$ python -q
>>> import numpy as np
>>> np.set_printoptions(precision=1, suppress=True, linewidth=160)
>>> out = np.array([[0, -2, 0, 2, 1], [1, 2, -2, 2, 1], [2, -2, 0, 0, 2]])
>>> M = out.T @ out
>>> M
array([[ 5, -2, -2,  2,  5],
       [-2, 12, -4,  0, -4],
       [-2, -4,  4, -4, -2],
       [ 2,  0, -4,  8,  4],
       [ 5, -4, -2,  4,  6]])
>>> # rows and columns are dependent
>>> rk = np.linalg.matrix_rank(M)
>>> rk
np.int64(3)
>>> N = np.linalg.svd(M)[2][rk:].T
>>> N.shape
(5, 2)
>>> np.allclose(M @ N, 0)
True
>>> vec = np.array([1, 1, 0, 1, 2])
>>> M @ np.eye(5)[2]
array([-2., -4.,  4., -4., -2.])
>>> np.einsum("ij,j->i", M, vec)
array([ 15,   2, -14,  18,  17])
>>> X = np.load("sample15.npy")
>>> X
array([[ 4, -4,  0,  0],
       [-2,  0,  0,  0],
       [ 0,  0,  4, -4],
       [ 0,  0, -2,  0]])
>>> # splits into 2 blocks
>>> proj = np.triu(np.array([[1, 2, 0, -2], [0, -1, 0, -2], [-2, 2, 2, 0], [2, 2, 2, 0]]), 1) + np.eye(4)
>>> out = proj @ X @ np.linalg.inv(proj)
>>> proj @ X - X @ proj
array([[-4., -8.,  4.,  0.],
       [ 0.,  4.,  4., -4.],
       [ 0.,  0.,  0.,  0.],
       [ 0.,  0.,  0.,  0.]])
>>> np.trace(out), np.trace(X)
(np.float64(8.0), np.int64(8))
>>> evals, vecs = np.linalg.eig(X)
>>> evals
array([ 5.5, -1.5,  5.5, -1.5])
>>> np.sort(np.linalg.eigvals(np.linalg.inv(X)))
array([-0.7, -0.7,  0.2,  0.2])
>>> np.prod(evals)
np.float64(64.0)
